% ipython --no-banner

In [1]: import numpy as np

In [2]: import numpy.linalg as la

In [3]: np.set_printoptions(suppress=True, linewidth=140)

In [4]: E = np.array([[2, 1, 0, 0, 0, 0],
   ...:     [2, 1, 0, 0, 0, 0],
   ...:     [2, 2, 0, 0, 0, 0],
   ...:     [0, 0, 2, 1, 0, 0],
   ...:     [0, 0, 2, 1, 0, 0],
   ...:     [0, 0, 2, 2, 0, 0],
   ...:     [0, 0, 0, 0, 2, 1],
   ...:     [0, 0, 0, 0, 2, 1],
   ...:     [0, 0, 0, 0, 2, 2]])

In [5]: f, v = E[3], E[1]

In [6]: f @ v
Out[6]: np.int64(0)

In [7]: f @ f
Out[7]: np.int64(5)

In [8]: p = (f @ v) / (f @ f) * f

In [9]: la.matrix_rank(np.outer(f, v))
Out[9]: np.int64(1)

In [10]: (v - p) @ f
Out[10]: np.float64(0.0)

In [11]: p
Out[11]: array([0., 0., 0., 0., 0., 0.])

In [12]: v - p
Out[12]: array([2., 1., 0., 0., 0., 0.])

In [13]: q, r_ = la.qr(E)

In [14]: np.allclose(r_.T @ r_, E.T @ E)
Out[14]: True

In [15]: round(float(abs(r_[0, 0])), 3), round(la.norm(E[:, 0]), 3)
Out[15]: (3.464, np.float64(3.464))

In [16]: E.ravel(order="F")
Out[16]: 
array([2, 2, 2, 0, 0, 0, 0, 0, 0, 1, 1, 2, 0, 0, 0, 0, 0, 0, 0, 0, 0, 2, 2, 2, 0, 0, 0, 0, 0, 0, 1, 1, 2, 0, 0, 0, 0, 0, 0, 0, 0, 0, 2, 2,
       2, 0, 0, 0, 0, 0, 0, 1, 1, 2])

In [17]: T = E.reshape(9, 2, -1)

In [18]: T.sum(axis=1)
Out[18]: 
array([[2, 1, 0],
       [2, 1, 0],
       [2, 2, 0],
       [1, 0, 2],
       [1, 0, 2],
       [2, 0, 2],
       [0, 2, 1],
       [0, 2, 1],
       [0, 2, 2]])

In [19]: np.einsum("ihd,ihd->ih", T, T)
Out[19]: 
array([[5, 0],
       [5, 0],
       [8, 0],
       [4, 1],
       [4, 1],
       [4, 4],
       [0, 5],
       [0, 5],
       [0, 8]])

In [20]: round(la.norm(E[3], 1), 3), round(la.norm(E[3], np.inf), 3)
Out[20]: (np.float64(3.0), np.float64(2.0))

In [21]: E[3] @ E[8]
Out[21]: np.int64(0)

In [22]: round(la.norm(E[3] - E[8]), 3)
Out[22]: np.float64(3.606)

In [23]: np.round(la.norm(E, axis=0), 3)
Out[23]: array([3.464, 2.449, 3.464, 2.449, 3.464, 2.449])

In [24]: round(la.norm(E, "nuc"), 3)
Out[24]: np.float64(14.591)

In [25]: proj = E @ la.solve(E.T @ E, E.T)

In [26]: np.allclose(proj @ proj, proj)
Out[26]: True

In [27]: np.round(la.eigvalsh(proj), 3)
Out[27]: array([0., 0., 0., 1., 1., 1., 1., 1., 1.])

In [28]: proj @ E[:, 3]
Out[28]: array([0., 0., 0., 1., 1., 2., 0., 0., 0.])

In [29]: np.round(np.trace(proj), 3)
Out[29]: np.float64(6.0)

In [30]: X = np.array([[1, -4, 16, -64],
    ...:     [1, -3, 9, -27],
    ...:     [1, -2, 4, -8],
    ...:     [1, -1, 1, -1],
    ...:     [1, 0, 0, 0],
    ...:     [1, 1, 1, 1]])

In [31]: X
Out[31]: 
array([[  1,  -4,  16, -64],
       [  1,  -3,   9, -27],
       [  1,  -2,   4,  -8],
       [  1,  -1,   1,  -1],
       [  1,   0,   0,   0],
       [  1,   1,   1,   1]])

In [32]: # column 3 dominates

In [33]: vec = np.array([2, -2, 2, 3])

In [34]: target = X @ vec

In [35]: b, lr = np.zeros(4), 1 / la.norm(X, 2) ** 2

In [36]: for i in range(3):
    ...:     b -= lr * X.T @ (X @ b - target)
    ...:     if i % 1 == 0: print(i, round(la.norm(X @ b - target), 3))
    ...: 
0 14.931
1 14.89
2 14.85

In [37]: np.round(la.cond(X), 3)
Out[37]: np.float64(67.511)

In [38]: Y = X / la.norm(X, axis=1)
---------------------------------------------------------------------------
ValueError                                Traceback (most recent call last)
Cell In[38], line 1
----> 1 Y = X / la.norm(X, axis=1)

ValueError: operands could not be broadcast together with shapes (6,4) (6,) 

In [39]: Y = X / la.norm(X, axis=1, keepdims=True)

In [40]: C2 = Y @ Y.T

In [41]: np.argwhere(np.triu(np.abs(C2) > 0.95, 1))
Out[41]: 
array([[0, 1],
       [0, 2],
       [1, 2]])

In [42]: (np.abs(C2) > 0.9).astype(int)
Out[42]: 
array([[1, 1, 1, 0, 0, 0],
       [1, 1, 1, 0, 0, 0],
       [1, 1, 1, 0, 0, 0],
       [0, 0, 0, 1, 0, 0],
       [0, 0, 0, 0, 1, 0],
       [0, 0, 0, 0, 0, 1]])
